In [1]: import numpy as np

In [2]: import numpy.linalg as la

In [3]: np.set_printoptions(precision=2, suppress=True, linewidth=200)

In [4]: arr = np.load("arr.npy")

In [5]: print(arr)
[[ 59 -44 -44 -34  -2 -31 -34  -4  -5  26  27]
 [-44  84  -5  15  -8  -4  16  -1 -11 -33 -24]
 [-44  -5 102 -15  10  61  26  45  17  30 -16]
 [-34  15 -15  98 -15   8  48 -52   4 -53 -27]
 [ -2  -8  10 -15  88 -37 -21  25 -27  14  78]
 [-31  -4  61   8 -37  72  35  -3  12   7 -47]
 [-34  16  26  48 -21  35 150 -52 -48 -44  11]
 [ -4  -1  45 -52  25  -3 -52  74  35  41   7]
 [ -5 -11  17   4 -27  12 -48  35  67   6 -47]
 [ 26 -33  30 -53  14   7 -44  41   6  67  12]
 [ 27 -24 -16 -27  78 -47  11   7 -47  12 119]]

In [6]: # null space of dimension 3

In [7]: w, V = la.eigh(arr)

In [8]: x = np.array([3, 2, -2, 2, 0, -2, 0, -1, -2, 2, 2])

In [9]: print(np.round(la.eigvalsh(arr[1:, 1:]), 2) + 0)
[  0.     0.    11.42  17.28  36.11  73.96  91.16 173.11 233.52 284.44]

In [10]: print(round(float(x @ arr @ x / (x @ x)), 2), round(float(w[0]), 2), round(float(w[-1]), 2))
121.39 0.0 301.11

In [11]: print(x @ arr @ x)
4613

In [12]: print(np.abs(arr).sum(axis=1).max(), np.round(np.abs(w).max(), 2))
485 301.11

In [13]: print(la.matrix_rank(arr, rtol=0.1))
6

In [14]: print([round(float(x), 2) for x in la.svd(arr, compute_uv=False)[:3]])
[301.11, 237.92, 181.54]

In [15]: print(la.cond(arr) > 100)
True

In [16]: print(np.abs(np.diag(la.qr(arr)[1])) > 1e-9)
[ True  True  True  True  True  True  True  True False False False]

In [17]: print(arr @ la.pinv(arr) @ arr)
[[ 59. -44. -44. -34.  -2. -31. -34.  -4.  -5.  26.  27.]
 [-44.  84.  -5.  15.  -8.  -4.  16.  -1. -11. -33. -24.]
 [-44.  -5. 102. -15.  10.  61.  26.  45.  17.  30. -16.]
 [-34.  15. -15.  98. -15.   8.  48. -52.   4. -53. -27.]
 [ -2.  -8.  10. -15.  88. -37. -21.  25. -27.  14.  78.]
 [-31.  -4.  61.   8. -37.  72.  35.  -3.  12.   7. -47.]
 [-34.  16.  26.  48. -21.  35. 150. -52. -48. -44.  11.]
 [ -4.  -1.  45. -52.  25.  -3. -52.  74.  35.  41.   7.]
 [ -5. -11.  17.   4. -27.  12. -48.  35.  67.   6. -47.]
 [ 26. -33.  30. -53.  14.   7. -44.  41.   6.  67.  12.]
 [ 27. -24. -16. -27.  78. -47.  11.   7. -47.  12. 119.]]

In [18]: print(np.allclose(arr[:-1].T @ la.lstsq(arr[:-1].T, arr[-1])[0], arr[-1]))
True

In [19]: W0 = np.loadtxt("x.csv", delimiter=",")

In [20]: print(W0)
[[ 0.99 -0.05 -0.05 -0.03 -0.07 -0.03 -0.05 -0.03  0.03 -0.07]
 [-0.05  0.76 -0.24 -0.14 -0.33 -0.14 -0.24 -0.14  0.14 -0.33]
 [-0.05 -0.24  0.76 -0.14 -0.33 -0.14 -0.24 -0.14  0.14 -0.33]
 [-0.03 -0.14 -0.14  0.91 -0.2  -0.09 -0.14 -0.09  0.09 -0.2 ]
 [-0.07 -0.33 -0.33 -0.2   0.53 -0.2  -0.33 -0.2   0.2  -0.47]
 [-0.03 -0.14 -0.14 -0.09 -0.2   0.91 -0.14 -0.09  0.09 -0.2 ]
 [-0.05 -0.24 -0.24 -0.14 -0.33 -0.14  0.76 -0.14  0.14 -0.33]
 [-0.03 -0.14 -0.14 -0.09 -0.2  -0.09 -0.14  0.91  0.09 -0.2 ]
 [ 0.03  0.14  0.14  0.09  0.2   0.09  0.14  0.09  0.91  0.2 ]
 [-0.07 -0.33 -0.33 -0.2  -0.47 -0.2  -0.33 -0.2   0.2   0.53]]

In [21]: u = np.array([2, 3, 1, 0, 3, 2, 1, 2, 1, 3])

In [22]: other = W0 + np.outer(u, np.eye(10)[5])

In [23]: print(round(float(la.det(other) / la.det(W0)), 2), round(1 + la.solve(W0, u)[5], 2))
0.77 0.77

In [24]: print(la.matrix_rank(la.inv(other) - la.inv(W0), tol=1e-8))
1

In [25]: print(np.all(la.eigvalsh(W0) > 0))
False

In [26]: print(round(float(la.eigvalsh(W0).min()), 2))
-1.0

In [27]: w, V = la.eigh(W0)

In [28]: x = np.array([0, 2, 0, 0, 1, 1, 2, 0, 1, 0])

In [29]: print(np.round(np.abs(W0).sum(axis=1).max(), 2), round(float(np.abs(w).max()), 2))
2.87 1.0

In [30]: print(np.round(x @ W0 @ x, 2))
4.06

In [31]: print(V * np.maximum(w, 0) @ V.T)
[[ 1.   -0.02 -0.02 -0.01 -0.03 -0.01 -0.02 -0.01  0.01 -0.03]
 [-0.02  0.88 -0.12 -0.07 -0.17 -0.07 -0.12 -0.07  0.07 -0.17]
 [-0.02 -0.12  0.88 -0.07 -0.17 -0.07 -0.12 -0.07  0.07 -0.17]
 [-0.01 -0.07 -0.07  0.96 -0.1  -0.04 -0.07 -0.04  0.04 -0.1 ]
 [-0.03 -0.17 -0.17 -0.1   0.77 -0.1  -0.17 -0.1   0.1  -0.23]
 [-0.01 -0.07 -0.07 -0.04 -0.1   0.96 -0.07 -0.04  0.04 -0.1 ]
 [-0.02 -0.12 -0.12 -0.07 -0.17 -0.07  0.88 -0.07  0.07 -0.17]
 [-0.01 -0.07 -0.07 -0.04 -0.1  -0.04 -0.07  0.96  0.04 -0.1 ]
 [ 0.01  0.07  0.07  0.04  0.1   0.04  0.07  0.04  0.96  0.1 ]
 [-0.03 -0.17 -0.17 -0.1  -0.23 -0.1  -0.17 -0.1   0.1   0.77]]

In [32]: print(round(float(x @ W0 @ x / (x @ x)), 2), np.round(w[0], 2), round(w[-1], 2))
0.37 -1.0 1.0

In [33]: print(np.round(V * np.abs(w) @ V.T, 2) + 0)
[[1. 0. 0. 0. 0. 0. 0. 0. 0. 0.]
 [0. 1. 0. 0. 0. 0. 0. 0. 0. 0.]
 [0. 0. 1. 0. 0. 0. 0. 0. 0. 0.]
 [0. 0. 0. 1. 0. 0. 0. 0. 0. 0.]
 [0. 0. 0. 0. 1. 0. 0. 0. 0. 0.]
 [0. 0. 0. 0. 0. 1. 0. 0. 0. 0.]
 [0. 0. 0. 0. 0. 0. 1. 0. 0. 0.]
 [0. 0. 0. 0. 0. 0. 0. 1. 0. 0.]
 [0. 0. 0. 0. 0. 0. 0. 0. 1. 0.]
 [0. 0. 0. 0. 0. 0. 0. 0. 0. 1.]]

In [34]: F = np.load("a.npy")

In [35]: print(F)
[[ 3.42  1.68  0.02]
 [-0.38 -0.18  0.02]
 [ 2.74  1.39  0.01]
 [-1.39 -0.71  0.01]
 [ 2.38  1.19  0.03]
 [ 1.68  0.82  0.02]
 [ 2.12  1.08  0.01]
 [ 0.87  0.44 -0.02]
 [-1.04 -0.53  0.03]
 [ 1.6   0.79 -0.04]
 [-1.32 -0.66 -0.02]
 [ 0.63  0.33  0.  ]
 [ 0.52  0.23 -0.01]
 [-0.33 -0.16 -0.03]
 [ 0.17  0.08  0.03]
 [ 2.08  1.06  0.01]
 [ 0.45  0.22  0.01]
 [-3.72 -1.89  0.02]
 [-0.07 -0.11 -0.01]
 [ 0.94  0.49  0.01]
 [-0.78 -0.39  0.01]
 [ 2.48  1.27 -0.03]
 [-2.11 -1.05 -0.03]
 [-0.17 -0.06 -0.01]
 [ 2.76  1.42 -0.01]
 [ 2.93  1.49  0.05]
 [ 1.91  0.98  0.01]]

In [36]: other = np.c_[F[:, :1] @ np.array([[2]]), np.array([2, 0, 7, 4, 3, 3, 7, 5, 8, 3, 2, 8, 3, 0, 8, 1, 7, 9, 1, 2, 9, 0, 4, 9, 4, 4, 9])]

In [37]: print(other)
[[ 6.84  2.  ]
 [-0.76  0.  ]
 [ 5.48  7.  ]
 [-2.78  4.  ]
 [ 4.76  3.  ]
 [ 3.36  3.  ]
 [ 4.24  7.  ]
 [ 1.74  5.  ]
 [-2.08  8.  ]
 [ 3.2   3.  ]
 [-2.64  2.  ]
 [ 1.26  8.  ]
 [ 1.04  3.  ]
 [-0.66  0.  ]
 [ 0.34  8.  ]
 [ 4.16  1.  ]
 [ 0.9   7.  ]
 [-7.44  9.  ]
 [-0.14  1.  ]
 [ 1.88  2.  ]
 [-1.56  9.  ]
 [ 4.96  0.  ]
 [-4.22  4.  ]
 [-0.34  9.  ]
 [ 5.52  4.  ]
 [ 5.86  4.  ]
 [ 3.82  9.  ]]

In [38]: print(np.round(la.norm(other - F @ la.lstsq(F, other)[0], axis=0), 2) + 0)
[ 0.  26.7]

In [39]: print(la.matrix_rank(other))
2

In [40]: x = np.array([-2, -2, 0])

In [41]: print((F @ x).argmax())
17

In [42]: print(F @ np.eye(3)[1])
[ 1.68 -0.18  1.39 -0.71  1.19  0.82  1.08  0.44 -0.53  0.79 -0.66  0.33  0.23 -0.16  0.08  1.06  0.22 -1.89 -0.11  0.49 -0.39  1.27 -1.05 -0.06  1.42  1.49  0.98]

In [43]: print(la.norm(F @ x) <= la.norm(F, 2) * la.norm(x) + 1e-9)
True

In [44]: print(np.sign((F @ x).round(6)))
[-1.  1. -1.  1. -1. -1. -1. -1.  1. -1.  1. -1. -1.  1. -1. -1. -1.  1.  1. -1.  1. -1.  1.  1. -1. -1. -1.]

In [45]: J = np.load("m.npy")

In [46]: print(J)
[[  5   4   1   3   5   3   1   3   2]
 [  9   9   5   6   7   7   1   3   7]
 [ 11  11  10  10  11   7   6   4   7]
 [ 14  16  12  15  12  10   8   9   7]
 [ 16  18  14  19  12  13  11  10   8]
 [ 21  19  18  24  14  15  15  13  12]
 [ 26  22  21  27  14  20  19  14  13]
 [ 27  25  21  28  18  23  21  17  17]
 [ 32  27  21  29  20  28  23  21  20]
 [ 32  27  21  29  21  32  25  26  24]
 [ 37  27  21  31  25  34  30  29  24]
 [ 42  28  21  33  25  35  32  32  29]
 [ 46  32  21  38  26  40  37  34  31]
 [ 51  37  22  41  26  41  42  37  32]
 [ 52  40  24  45  28  41  45  38  32]
 [ 57  42  25  49  29  43  49  40  34]
 [ 60  45  25  53  33  44  53  40  37]
 [ 61  48  29  54  37  47  54  45  41]
 [ 64  52  33  59  42  50  59  45  45]
 [ 65  52  34  64  45  51  64  49  49]
 [ 70  54  36  66  45  53  64  52  51]
 [ 72  57  36  69  49  55  68  52  56]
 [ 74  59  38  73  53  59  68  57  61]
 [ 75  62  43  78  53  60  70  62  66]
 [ 80  62  48  82  56  64  73  67  71]
 [ 81  62  53  85  61  64  73  71  75]
 [ 84  65  56  86  64  66  77  73  75]
 [ 86  67  58  86  64  71  79  77  76]
 [ 89  68  60  87  68  74  84  79  77]
 [ 92  69  63  87  71  74  89  81  79]
 [ 93  69  64  89  76  74  93  86  84]
 [ 94  71  67  92  79  77  95  89  84]
 [ 94  74  72  96  83  82 100  89  86]
 [ 96  75  74  99  84  85 102  90  90]
 [ 98  80  77 102  88  88 104  90  94]
 [ 98  85  77 104  93  88 104  90  96]
 [100  89  81 109  93  91 109  95 101]
 [103  89  86 114  98  92 109  97 105]
 [106  90  87 118  99  96 110 101 110]]

In [47]: lab = J[:, 3] > np.median(J[:, 3])

In [48]: u = J[lab].mean(axis=0) - J[~lab].mean(axis=0)

In [49]: print(lab.astype(int))
[0 0 0 0 0 0 0 0 0 0 0 0 0 0 0 0 0 0 0 0 1 1 1 1 1 1 1 1 1 1 1 1 1 1 1 1 1 1 1]

In [50]: print(u)
[52.28 41.84 41.94 57.78 49.97 45.17 58.2  53.39 57.34]

In [51]: print(((J - J.mean(axis=0)) @ u > 0).astype(int))
[0 0 0 0 0 0 0 0 0 0 0 0 0 0 0 0 0 0 0 1 1 1 1 1 1 1 1 1 1 1 1 1 1 1 1 1 1 1 1]

In [52]: print(np.round((((J - J.mean(axis=0)) @ u > 0) == lab).mean(), 2))
0.97

In [53]: C2 = np.cov(J, rowvar=False)

In [54]: print(la.eigvalsh(C2)[::-1])
[7975.05   63.04   14.21   10.41    6.29    4.9     1.24    1.05    0.59]

In [55]: print(np.argwhere(np.triu(np.abs(np.corrcoef(J.T)) > 0.8, 1)))
[[0 1]
 [0 2]
 [0 3]
 [0 4]
 [0 5]
 [0 6]
 [0 7]
 [0 8]
 [1 2]
 [1 3]
 [1 4]
 [1 5]
 [1 6]
 [1 7]
 [1 8]
 [2 3]
 [2 4]
 [2 5]
 [2 6]
 [2 7]
 [2 8]
 [3 4]
 [3 5]
 [3 6]
 [3 7]
 [3 8]
 [4 5]
 [4 6]
 [4 7]
 [4 8]
 [5 6]
 [5 7]
 [5 8]
 [6 7]
 [6 8]
 [7 8]]

In [56]: print(np.corrcoef(J.T))
[[1.   0.99 0.94 0.99 0.96 0.99 0.99 0.99 0.98]
 [0.99 1.   0.96 1.   0.98 0.99 0.99 0.99 0.99]
 [0.94 0.96 1.   0.97 0.99 0.97 0.97 0.98 0.98]
 [0.99 1.   0.97 1.   0.98 0.99 0.99 0.99 0.99]
 [0.96 0.98 0.99 0.98 1.   0.98 0.98 0.99 0.99]
 [0.99 0.99 0.97 0.99 0.98 1.   0.99 0.99 0.99]
 [0.99 0.99 0.97 0.99 0.98 0.99 1.   0.99 0.99]
 [0.99 0.99 0.98 0.99 0.99 0.99 0.99 1.   0.99]
 [0.98 0.99 0.98 0.99 0.99 0.99 0.99 0.99 1.  ]]

In [57]: print(np.round(np.corrcoef(J[:, 1], J[:, 3])[0, 1], 2))
1.0

In [58]: print(np.argsort(-J.std(axis=0).round(6), kind="stable"))
[6 3 8 7 0 4 5 2 1]

In [59]: Xc = J - J.mean(axis=0)

In [60]: U, sv, Vt = la.svd(Xc, full_matrices=False)

In [61]: print(sv)
[550.5   48.95  23.23  19.89  15.46  13.64   6.86   6.33   4.75]

In [62]: print(np.searchsorted(np.cumsum(sv ** 2) / (sv ** 2).sum(), 0.9) + 1)
1

In [63]: print(np.round(Xc.mean(axis=0), 2) + 0)
[0. 0. 0. 0. 0. 0. 0. 0. 0.]

In [64]: print(np.abs(U[:, 0]).argmax())
0

In [65]: print(np.round((sv ** 2).sum() ** 2 / (sv ** 4).sum(), 2))
1.03

In [66]: print(Vt[0] * np.sign(Vt[0, np.abs(Vt[0]).argmax()]))
[0.34 0.28 0.27 0.37 0.32 0.3  0.38 0.35 0.36]

In [67]: proj = J @ la.solve(J.T @ J, J.T)

In [68]: print(np.diag(proj))
[0.19 0.32 0.27 0.3  0.24 0.22 0.39 0.15 0.14 0.26 0.29 0.21 0.24 0.18 0.16 0.15 0.16 0.15 0.16 0.2  0.11 0.25 0.27 0.24 0.21 0.3  0.17 0.2  0.09 0.28 0.31 0.3  0.25 0.24 0.22 0.26 0.43 0.19 0.26]

In [69]: print(np.allclose(proj @ proj, proj))
True

In [70]: print(np.round(la.eigvalsh(proj), 2) + 0)
[0. 0. 0. 0. 0. 0. 0. 0. 0. 0. 0. 0. 0. 0. 0. 0. 0. 0. 0. 0. 0. 0. 0. 0. 0. 0. 0. 0. 0. 0. 1. 1. 1. 1. 1. 1. 1. 1. 1.]

In [71]: print(J.sum(axis=1))
[ 27  54  77 103 121 151 176 197 221 237 258 277 305 329 345 368 390 416 449 473 491 514 542 569 603 625 646 664 686 705 728 748 776 795 821 835 868 893 917]

In [72]: print(np.unravel_index(np.abs(J).argmax(), J.shape))
(np.int64(38), np.int64(3))
